$ python -q
>>> import numpy as np
>>> np.set_printoptions(suppress=True, linewidth=200)
>>> rng = np.random.default_rng(381)
>>> theta = np.sort(rng.uniform(-2, 2, 35))
>>> J = np.c_[theta, theta ** 2, theta ** 3] @ np.array([[-3, -5, -7, 1, 5, 6, -6, 2, 4, 6, 8, 1, 8, 7, 6],
...     [9, -7, -6, -4, 8, 3, -7, -4, 8, 9, 5, -2, 2, 9, -4],
...     [-1, 5, 9, -8, 6, 9, -3, 8, -8, 2, 2, 4, 3, -3, 1]])
>>> J.round(2)
array([[ 41.06, -43.87, -60.85,  32.83, -18.59, -54.8 ,   5.77, -64.62,  66.91,   6.8 , -10.01, -32.31, -25.86,  34.87, -30.04],
       [ 40.62, -43.18, -59.83,  32.21, -18.24, -53.98,   5.67, -63.68,  65.88,   6.73,  -9.91, -31.84, -25.56,  34.33, -29.74],
       [ 36.23, -36.6 , -50.1 ,  26.31, -15.  , -46.1 ,   4.75, -54.68,  56.07,   6.02,  -9.02, -27.34, -22.69,  29.09, -26.81],
       [ 29.71, -27.29, -36.5 ,  18.29, -10.7 , -35.14,   3.61, -41.95,  42.21,   4.82,  -7.78, -20.98, -18.59,  21.62, -22.44],
       [ 29.56, -27.08, -36.2 ,  18.12, -10.61, -34.9 ,   3.59, -41.67,  41.91,   4.79,  -7.76, -20.84, -18.5 ,  21.46, -22.34],
       [ 27.03, -23.65, -31.25,  15.29,  -9.12, -30.92,   3.22, -36.99,  36.81,   4.27,  -7.31, -18.49, -16.96,  18.68, -20.64],
       [ 26.54, -23.  , -30.32,  14.77,  -8.84, -30.17,   3.16, -36.1 ,  35.84,   4.17,  -7.22, -18.05, -16.67,  18.16, -20.31],
       [ 21.04, -15.99, -20.36,   9.27,  -6.04, -22.13,   2.54, -26.49,  25.41,   2.95,  -6.3 , -13.24, -13.46,  12.43, -16.58],
       [ 19.02, -13.58, -16.98,   7.48,  -5.15, -19.4 ,   2.36, -23.17,  21.82,   2.48,  -5.97, -11.58, -12.32,  10.45, -15.19],
       [ 16.72, -10.94, -13.33,   5.6 ,  -4.24, -16.42,   2.19, -19.51,  17.88,   1.92,  -5.6 ,  -9.76, -11.03,   8.27, -13.6 ],
       [ 11.  ,  -5.07,  -5.46,   1.84,  -2.46,  -9.82,   1.93, -11.24,   9.1 ,   0.5 ,  -4.66,  -5.62,  -7.92,   3.39,  -9.57],
       [  7.77,  -2.33,  -1.96,   0.39,  -1.79,  -6.65,   1.83,  -7.17,   4.92,  -0.27,  -4.04,  -3.59,  -6.16,   1.1 ,  -7.2 ],
       [  6.31,  -1.27,  -0.68,  -0.07,  -1.56,  -5.34,   1.78,  -5.49,   3.27,  -0.59,  -3.71,  -2.75,  -5.34,   0.23,  -6.08],
       [  6.26,  -1.23,  -0.64,  -0.08,  -1.55,  -5.3 ,   1.78,  -5.44,   3.22,  -0.6 ,  -3.69,  -2.72,  -5.31,   0.2 ,  -6.04],
       [  4.78,  -0.33,   0.4 ,  -0.39,  -1.36,  -4.08,   1.7 ,  -3.88,   1.76,  -0.87,  -3.29,  -1.94,  -4.44,  -0.53,  -4.87],
       [  3.12,   0.43,   1.16,  -0.53,  -1.16,  -2.8 ,   1.54,  -2.31,   0.45,  -1.07,  -2.71,  -1.15,  -3.37,  -1.09,  -3.47],
       [  1.35,   0.74,   1.24,  -0.38,  -0.85,  -1.47,   1.12,  -0.89,  -0.37,  -0.97,  -1.73,  -0.44,  -1.94,  -1.15,  -1.79],
       [  1.31,   0.73,   1.23,  -0.37,  -0.84,  -1.44,   1.1 ,  -0.86,  -0.38,  -0.96,  -1.71,  -0.43,  -1.91,  -1.14,  -1.75],
       [  0.1 ,   0.14,   0.2 ,  -0.03,  -0.14,  -0.17,   0.17,  -0.06,  -0.11,  -0.17,  -0.23,  -0.03,  -0.23,  -0.2 ,  -0.18],
       [ -0.14,  -1.9 ,  -2.3 ,  -0.23,   2.24,   2.19,  -2.38,   0.43,   1.62,   2.52,   2.76,   0.22,   2.54,   2.69,   1.42],
       [  0.12,  -2.67,  -3.06,  -0.66,   3.44,   3.26,  -3.51,   0.63,   2.26,   3.74,   3.92,   0.32,   3.54,   3.85,   1.77],
       [  0.46,  -3.35,  -3.66,  -1.22,   4.69,   4.37,  -4.63,   0.88,   2.8 ,   4.97,   5.03,   0.44,   4.48,   4.93,   2.03],
       [  1.83,  -5.09,  -4.71,  -3.74,   9.07,   8.38,  -8.33,   2.05,   3.92,   8.94,   8.44,   1.03,   7.36,   8.03,   2.55],
       [  2.9 ,  -5.95,  -4.83,  -5.96,  12.35,  11.48, -10.94,   3.19,   4.23,  11.71,  10.73,   1.6 ,   9.3 ,   9.91,   2.76],
       [  6.18,  -7.3 ,  -3.06, -14.16,  22.89,  21.93, -18.86,   7.87,   3.48,  19.95,  17.35,   3.94,  15.07,  14.5 ,   3.09],
       [  8.07,  -7.44,  -0.93, -19.73,  29.44,  28.69, -23.57,  11.31,   2.13,  24.74,  21.14,   5.65,  18.46,  16.65,   3.19],
       [  8.2 ,  -7.43,  -0.76, -20.14,  29.91,  29.18, -23.9 ,  11.57,   2.01,  25.07,  21.41,   5.78,  18.7 ,  16.79,   3.2 ],
       [ 10.25,  -7.12,   2.35, -26.83,  37.43,  37.14, -29.17,  15.89,  -0.12,  30.35,  25.56,   7.94,  22.5 ,  18.8 ,   3.29],
       [ 13.45,  -5.84,   8.69, -38.63,  50.13,  50.92, -37.84,  23.81,  -4.7 ,  38.91,  32.29,  11.91,  28.78,  21.45,   3.42],
       [ 13.53,  -5.8 ,   8.88, -38.95,  50.48,  51.3 , -38.08,  24.04,  -4.84,  39.14,  32.46,  12.02,  28.95,  21.51,   3.43],
       [ 14.02,  -5.51,  10.02, -40.92,  52.54,  53.58, -39.46,  25.39,  -5.68,  40.5 ,  33.53,  12.69,  29.96,  21.87,   3.45],
       [ 14.44,  -5.25,  11.02, -42.63,  54.33,  55.55, -40.66,  26.57,  -6.42,  41.66,  34.44,  13.29,  30.83,  22.16,   3.47],
       [ 14.78,  -5.04,  11.84, -44.01,  55.77,  57.15, -41.62,  27.53,  -7.03,  42.6 ,  35.18,  13.77,  31.53,  22.39,   3.49],
       [ 17.5 ,  -2.91,  19.19, -55.86,  67.93,  70.76, -49.67,  35.89, -12.57,  50.38,  41.28,  17.95,  37.42,  24.04,   3.64],
       [ 20.13,  -0.25,  27.45, -68.42,  80.54,  85.11, -57.9 ,  44.97, -18.92,  58.23,  47.46,  22.48,  43.48,  25.3 ,   3.84]])
>>> # rows and columns are dependent
>>> print(np.linalg.lstsq(J[:-1].T, J[-1])[2])
3
>>> try:
...     np.linalg.inv(J)
... except np.linalg.LinAlgError as e:
...     print(repr(e))
... 
LinAlgError('Last 2 dimensions of the array must be square')
>>> np.abs(np.diag(np.linalg.qr(J)[1])) > 1e-9
array([ True,  True,  True, False, False, False, False, False, False, False, False, False, False, False, False])
>>> np.allclose(J[:-1].T @ np.linalg.lstsq(J[:-1].T, J[-1])[0], J[-1])
True
>>> U, sig = np.linalg.svd(J)
Traceback (most recent call last):
  File "<python-input-11>", line 1, in <module>
    U, sig = np.linalg.svd(J)
    ^^^^^^
ValueError: too many values to unpack (expected 2)
>>> U, sig, vt = np.linalg.svd(J, full_matrices=False)
>>> round(float(np.sqrt((sig ** 2).sum())), 2), round(float(np.linalg.norm(J)), 2)
(511.66, 511.66)
>>> np.round(sig / sig[0], 2) + 0
array([1.  , 0.62, 0.09, 0.  , 0.  , 0.  , 0.  , 0.  , 0.  , 0.  , 0.  , 0.  , 0.  , 0.  , 0.  ])
>>> np.abs(U[:, 0]).round(6).argmax()
np.int64(34)
>>> U.shape, sig.shape, vt.shape
((35, 15), (15,), (15, 15))
>>> C2 = np.cov(J, rowvar=False)
>>> print(round(float(np.corrcoef(J[:, 7], J[:, 13])[0, 1]), 2))
-0.19
>>> np.round(np.median(J, axis=0), 2)
array([11.  , -5.51, -1.96, -0.38, -0.84, -1.44,  1.1 , -0.86,  2.8 ,  4.82, -1.71, -0.43, -1.91, 14.5 , -1.75])
>>> np.argwhere(np.triu(np.abs(np.corrcoef(J.T)) > 0.8, 1))
array([[ 0,  1],
       [ 0,  8],
       [ 0, 13],
       [ 0, 14],
       [ 1,  2],
       [ 1,  7],
       [ 1,  8],
       [ 1, 11],
       [ 1, 14],
       [ 2,  3],
       [ 2,  5],
       [ 2,  7],
       [ 2,  8],
       [ 2, 11],
       [ 2, 12],
       [ 2, 14],
       [ 3,  4],
       [ 3,  5],
       [ 3,  6],
       [ 3,  7],
       [ 3,  8],
       [ 3,  9],
       [ 3, 10],
       [ 3, 11],
       [ 3, 12],
       [ 4,  5],
       [ 4,  6],
       [ 4,  7],
       [ 4,  9],
       [ 4, 10],
       [ 4, 11],
       [ 4, 12],
       [ 5,  6],
       [ 5,  7],
       [ 5,  8],
       [ 5,  9],
       [ 5, 10],
       [ 5, 11],
       [ 5, 12],
       [ 5, 14],
       [ 6,  7],
       [ 6,  9],
       [ 6, 10],
       [ 6, 11],
       [ 6, 12],
       [ 7,  8],
       [ 7, 10],
       [ 7, 11],
       [ 7, 12],
       [ 7, 14],
       [ 8, 11],
       [ 8, 12],
       [ 8, 14],
       [ 9, 10],
       [ 9, 12],
       [10, 11],
       [10, 12],
       [11, 12],
       [11, 14],
       [12, 14]])
>>> mat = np.loadtxt("out18.csv", delimiter=",")
>>> mat.round(2) + 0
array([[-0.13, -0.34,  0.28,  0.47, -0.08, -0.45,  0.08,  0.17,  0.57],
       [-0.3 , -0.1 , -0.08,  0.27, -0.29,  0.44, -0.43, -0.56,  0.21],
       [ 0.65,  0.47, -0.21,  0.27, -0.42, -0.13, -0.08, -0.04,  0.18],
       [-0.13,  0.  ,  0.05, -0.62, -0.33, -0.46, -0.51,  0.01,  0.11],
       [ 0.  ,  0.1 ,  0.35, -0.27, -0.21, -0.1 ,  0.61, -0.6 ,  0.1 ],
       [ 0.13, -0.49, -0.53,  0.12,  0.03, -0.44,  0.06, -0.38, -0.33],
       [ 0.39,  0.03,  0.28, -0.04,  0.68, -0.09, -0.35, -0.37,  0.19],
       [-0.48,  0.6 ,  0.03,  0.33,  0.16, -0.41, -0.08, -0.14, -0.28],
       [-0.22,  0.21, -0.62, -0.22,  0.29,  0.  ,  0.21, -0.02,  0.59]])
>>> # columns are unit length and at right angles
>>> np.allclose(mat, mat.T)
False
>>> np.round(np.sort(np.abs(np.linalg.eigvals(mat))), 2)
array([1., 1., 1., 1., 1., 1., 1., 1., 1.])
>>> np.linalg.determinant(mat)
Traceback (most recent call last):
  File "<python-input-26>", line 1, in <module>
    np.linalg.determinant(mat)
    ^^^^^^^^^^^^^^^^^^^^^
AttributeError: module 'numpy.linalg' has no attribute 'determinant'
>>> print(round(float(np.trace(mat)), 2))
-1.62
>>> np.allclose(mat @ mat.T, mat.T @ mat)
True
>>> mat.inv()
Traceback (most recent call last):
  File "<python-input-29>", line 1, in <module>
    mat.inv()
    ^^^^^^^
AttributeError: 'numpy.ndarray' object has no attribute 'inv'
>>> print(np.round(np.linalg.svd(mat, compute_uv=False), 2))
[1. 1. 1. 1. 1. 1. 1. 1. 1.]
>>> round(float(mat[:, 0] @ mat[:, 7]), 2)
0.0
>>> print(np.round(np.linalg.pinv(mat), 2) + 0)
[[-0.13 -0.3   0.65 -0.13  0.    0.13  0.39 -0.48 -0.22]
 [-0.34 -0.1   0.47  0.    0.1  -0.49  0.03  0.6   0.21]
 [ 0.28 -0.08 -0.21  0.05  0.35 -0.53  0.28  0.03 -0.62]
 [ 0.47  0.27  0.27 -0.62 -0.27  0.12 -0.04  0.33 -0.22]
 [-0.08 -0.29 -0.42 -0.33 -0.21  0.03  0.68  0.16  0.29]
 [-0.45  0.44 -0.13 -0.46 -0.1  -0.44 -0.09 -0.41  0.  ]
 [ 0.08 -0.43 -0.08 -0.51  0.61  0.06 -0.35 -0.08  0.21]
 [ 0.17 -0.56 -0.04  0.01 -0.6  -0.38 -0.37 -0.14 -0.02]
 [ 0.57  0.21  0.18  0.11  0.1  -0.33  0.19 -0.28  0.59]]
>>> feats = np.loadtxt("dump.csv", delimiter=",")
>>> feats
array([[ 15.,  25.,   6.,   2.,  -9.,  28.,   9.,   5.,  15.,  27., -29.,  -7.,  26.],
       [-29., -14.,  10., -11.,  16.,  -6., -25., -16., -36., -23.,  20.,  13., -25.],
       [ -8., -10.,  -1.,  -1.,   5., -10.,  -5.,  -3.,  -8., -12.,  11.,   4., -11.],
       [ 23.,  26.,   0.,  -5., -18.,  22.,   9.,   6.,  16.,  37., -18., -15.,  25.],
       [-22.,   1.,  15., -10.,  12.,  12., -21., -14., -29.,  -8.,   2.,  10., -10.],
       [-33., -12.,  12., -27.,  12.,  -6., -39., -24., -54., -15.,  36.,   9., -33.],
       [-32.,   1.,  22., -11.,  19.,  18., -28., -19., -39., -14.,  -1.,  16., -13.],
       [-17.,   8.,  14., -25.,   2.,  14., -29., -18., -38.,   9.,  14.,   1., -11.],
       [ 28.,  28.,   1.,  19., -11.,  30.,  29.,  17.,  42.,  28., -49.,  -8.,  41.],
       [-30., -18.,   7., -19.,  13., -14., -31., -19., -44., -22.,  35.,  10., -33.],
       [ 10.,   0.,  -7.,   1.,  -7.,  -6.,   7.,   5.,  10.,   6.,   3.,  -6.,   3.],
       [  2., -10.,  -8.,   0.,  -2., -16.,   2.,   2.,   2.,  -6.,  14.,  -2.,  -8.]])
>>> # rank 3
>>> try:
...     np.linalg.inv(feats)
... except np.linalg.LinAlgError as e:
...     print(e)
... 
Last 2 dimensions of the array must be square
>>> np.allclose(feats[:-1].T @ np.linalg.lstsq(feats[:-1].T, feats[-1])[0], feats[-1])
True
>>> np.unique(feats.round(6), axis=0).shape
(12, 13)
>>> print(np.abs(np.diag(np.linalg.qr(feats)[1])) > 1e-9)
[ True  True  True False False False False False False False False False]
>>> A2 = feats + rng.integers(-2, 3, (12, 3)) @ rng.integers(-2, 3, (3, 13))
>>> A2
array([[ 13.,  21.,   0.,   6.,  -7.,  26.,  -3.,   1.,  13.,  27., -31., -11.,  24.],
       [-31., -18.,   4.,  -7.,  18.,  -8., -37., -20., -38., -23.,  18.,   9., -27.],
       [-13., -14.,  -2.,   2.,   1., -14.,  -1.,  -3.,  -6., -13.,  12.,   0., -10.],
       [ 23.,  28.,   4.,  -7., -21.,  22.,  19.,   9.,  18.,  36., -17., -13.,  26.],
       [-18.,   7.,  15., -12.,  11.,  12., -23., -13., -31., -15.,  -7.,  16., -19.],
       [-30., -10.,  15., -30.,  15.,  -2., -37., -23., -54., -11.,  40.,  11., -29.],
       [-39.,  -5.,  19.,  -6.,  14.,  12., -26., -20., -37., -16.,  -1.,  10., -13.],
       [-23.,   0.,  12., -21.,   2.,  12., -29., -20., -36.,  15.,  22.,  -7.,  -3.],
       [ 28.,  28.,   1.,  19., -11.,  30.,  29.,  17.,  42.,  28., -49.,  -8.,  41.],
       [-30., -16.,   7., -19.,  10., -16., -29., -18., -44., -27.,  30.,  12., -38.],
       [  1., -10., -12.,   8., -10., -12.,   5.,   2.,  12.,   8.,   7., -16.,   7.],
       [ -1., -12., -11.,   3.,  -5., -20.,   0.,   1.,   2., -10.,  10.,  -4., -12.]])
>>> np.round(np.linalg.svd(A2 - feats, compute_uv=False), 2) + 0
array([36.9 , 26.71, 20.45,  0.  ,  0.  ,  0.  ,  0.  ,  0.  ,  0.  ,  0.  ,  0.  ,  0.  ])
>>> np.linalg.matrix_rank(A2 - feats, tol=1e-8)
np.int64(3)
